>>> import numpy as np
>>> import numpy.linalg as la
>>> np.set_printoptions(precision=2, suppress=True, linewidth=100)
>>> rnd = lambda a: np.round(a, 2) + 0
>>> W0 = np.load("arr.npy")
>>> W0
array([[ 2,  2,  1,  0],
       [ 1,  2,  2,  1],
       [-2, -2,  0,  1],
       [ 1, -1,  0,  0],
       [-1, -1,  0, -2],
       [ 0, -1,  2,  0],
       [ 0, -2, -1,  2],
       [ 1, -2,  0, -1],
       [-1, -1,  2,  2],
       [ 0, -1,  1, -2],
       [-1,  1,  0,  2],
       [ 0,  1, -2, -1],
       [ 2,  1, -2, -2]])
>>> other = np.c_[W0[:, :3] @ np.array([[2, -2, 2], [3, -2, -1], [1, -2, -1]]), np.array([1, 2, 1, -2, -1, -1, 1, 0, -3, -1, 2, -3, -3])]
>>> other
array([[ 11, -10,   1,   1],
       [ 10, -10,  -2,   2],
       [-10,   8,  -2,   1],
       [ -1,   0,   3,  -2],
       [ -5,   4,  -1,  -1],
       [ -1,  -2,  -1,  -1],
       [ -7,   6,   3,   1],
       [ -4,   2,   4,   0],
       [ -3,   0,  -3,  -3],
       [ -2,   0,   0,  -1],
       [  1,   0,  -3,   2],
       [  1,   2,   1,  -3],
       [  5,  -2,   5,  -3]])
>>> rnd(la.norm(la.qr(W0)[0].T @ other, axis=0) ** 2 / ((other ** 2).sum(axis=0) + 1e-12))
array([1.  , 1.  , 1.  , 0.25])
>>> la.matrix_rank(other)
np.int64(4)
>>> rnd(la.lstsq(W0, other[:, 0])[0])
array([2., 3., 1., 0.])
>>> Ac = W0 - W0.mean(axis=0)
>>> left, sv, Vh = la.svd(Ac, full_matrices=False)
>>> np.searchsorted(np.cumsum(sv ** 2) / (sv ** 2).sum(), 0.9) + 1
np.int64(3)
>>> rnd(sv ** 2 / (sv ** 2).sum())
array([0.42, 0.31, 0.18, 0.09])
>>> la.matrix_rank(Ac)
np.int64(4)
>>> rnd(Vh[0] * np.sign(Vh[0, np.abs(Vh[0]).argmax()]))
array([-0.5 , -0.46,  0.37,  0.64])
>>> rng = np.random.default_rng(46914)
>>> other = W0 + rng.integers(-2, 3, (13, 3)) @ rng.integers(-2, 3, (3, 4))
>>> other
array([[ 3,  6, -6, -1],
       [ 5,  3, -1, -1],
       [-8, -2,  2,  3],
       [ 4, -1, -1, -2],
       [ 3,  0, -3, -3],
       [-1, -2,  4,  0],
       [-4,  0, -3,  2],
       [-2,  1, -4, -1],
       [ 1, -2,  3,  3],
       [ 3, -4,  5, -2],
       [ 1,  3, -4,  1],
       [-6,  1,  0,  0],
       [-2,  3, -4, -2]])
>>> np.abs(other - W0).sum(axis=1)
array([13, 10, 10,  6,  9,  4,  8, 10,  5, 10,  9,  9,  8])
>>> la.matrix_rank(other - W0, tol=1e-8)
np.int64(3)
>>> other - W0
array([[ 1,  4, -7, -1],
       [ 4,  1, -3, -2],
       [-6,  0,  2,  2],
       [ 3,  0, -1, -2],
       [ 4,  1, -3, -1],
       [-1, -1,  2,  0],
       [-4,  2, -2,  0],
       [-3,  3, -4,  0],
       [ 2, -1,  1,  1],
       [ 3, -3,  4,  0],
       [ 2,  2, -4, -1],
       [-6,  0,  2,  1],
       [-4,  2, -2,  0]])
>>> z = rng.permutation(4)
>>> other = W0[:, z] * rng.choice([-1, 1], 4)
>>> other
array([[-2,  2,  0, -1],
       [-2,  1,  1, -2],
       [ 2, -2,  1,  0],
       [ 1,  1,  0,  0],
       [ 1, -1, -2,  0],
       [ 1,  0,  0, -2],
       [ 2,  0,  2,  1],
       [ 2,  1, -1,  0],
       [ 1, -1,  2, -2],
       [ 1,  0, -2, -1],
       [-1, -1,  2,  0],
       [-1,  0, -1,  2],
       [-1,  2, -2,  2]])
>>> left, _, Vh = la.svd(W0.T @ other)
>>> rnd(left @ Vh)
array([[ 0.,  1.,  0.,  0.],
       [-1.,  0.,  0.,  0.],
       [ 0.,  0.,  0., -1.],
       [ 0.,  0.,  1.,  0.]])
>>> z
array([1, 0, 3, 2])
>>> left, sv, Vh = la.svd(W0, full_matrices=False)
>>> np.allclose(left * sv @ Vh, W0)
True
>>> rnd(np.sqrt((sv ** 2).sum())), rnd(la.norm(W0))
(np.float64(9.85), np.float64(9.85))
>>> rnd(np.abs(Vh[0]))
array([0.48, 0.49, 0.38, 0.62])
>>> left.shape, sv.shape, Vh.shape
((13, 4), (4,), (4, 4))
>>> rnd(left.T @ W0 @ Vh.T)
array([[6.32, 0.  , 0.  , 0.  ],
       [0.  , 5.45, 0.  , 0.  ],
       [0.  , 0.  , 4.24, 0.  ],
       [0.  , 0.  , 0.  , 3.06]])
>>> np.abs(left[:, 0]).round(6).argmax()
np.int64(12)
>>> rnd(sv)
array([6.32, 5.45, 4.24, 3.06])
>>> rnd(np.cumsum(sv ** 2) / np.sum(sv ** 2))
array([0.41, 0.72, 0.9 , 1.  ])
>>> rnd(Vh @ Vh.T)
array([[1., 0., 0., 0.],
       [0., 1., 0., 0.],
       [0., 0., 1., 0.],
       [0., 0., 0., 1.]])
>>> (sv > 1e-8).sum()
np.int64(4)
>>> rnd(sv / sv[0])
array([1.  , 0.86, 0.67, 0.48])
>>> rnd(left.T @ left)
array([[1., 0., 0., 0.],
       [0., 1., 0., 0.],
       [0., 0., 1., 0.],
       [0., 0., 0., 1.]])
>>> E = np.load("run15.npy")
>>> E
array([[ -2.07,  -6.06,   5.99,   7.96,  -5.93,  -7.96,  -5.95],
       [ -1.98,  -6.04,   5.96,   8.01,  -5.97,  -8.13,  -5.97],
       [ -1.95,  -6.09,   5.97,   7.98,  -6.02,  -8.02,  -6.  ],
       [ -1.98,  -5.95,   6.02,   7.94,  -6.09,  -7.98,  -5.99],
       [ -0.99,  -3.02,   3.  ,   3.97,  -3.06,  -4.02,  -3.05],
       [ -1.02,  -3.05,   3.01,   4.01,  -3.01,  -4.05,  -3.03],
       [  0.04,   0.01,   0.01,  -0.02,  -0.04,   0.02,   0.01],
       [ -3.01,  -9.01,   9.09,  12.05,  -8.96, -11.96,  -8.99],
       [ -2.07,  -5.99,   5.99,   7.95,  -5.95,  -7.96,  -6.02]])
>>> left, sv, Vh = la.svd(E)
>>> rnd(sv)
array([46.26,  0.18,  0.18,  0.12,  0.09,  0.06,  0.01])
>>> np.argmax(sv[:-1] / (sv[1:] + 1e-6)) + 1
np.int64(1)
>>> other = left[:, :1] @ np.diag(sv[:1]) @ Vh[:1]
>>> rnd(other)
array([[ -2.  ,  -6.  ,   5.99,   7.96,  -5.97,  -7.98,  -5.97],
       [ -2.01,  -6.04,   6.02,   8.01,  -6.01,  -8.02,  -6.01],
       [ -2.01,  -6.03,   6.02,   8.  ,  -6.  ,  -8.01,  -6.  ],
       [ -2.01,  -6.01,   6.  ,   7.98,  -5.98,  -7.99,  -5.98],
       [ -1.01,  -3.03,   3.02,   4.01,  -3.01,  -4.02,  -3.01],
       [ -1.01,  -3.04,   3.03,   4.03,  -3.02,  -4.03,  -3.02],
       [  0.  ,   0.  ,   0.  ,  -0.01,   0.  ,   0.01,   0.  ],
       [ -3.02,  -9.04,   9.02,  11.99,  -8.99, -12.01,  -9.  ],
       [ -2.  ,  -6.  ,   5.99,   7.96,  -5.97,  -7.98,  -5.97]])
>>> rnd(la.norm(E - other, 2)), rnd(sv[1])
(np.float64(0.18), np.float64(0.18))
>>> rnd(la.norm(E - other) / la.norm(E))
np.float64(0.01)
>>> la.matrix_rank(other)
np.int64(1)
>>> rnd(np.abs(E - other).max())
np.float64(0.11)
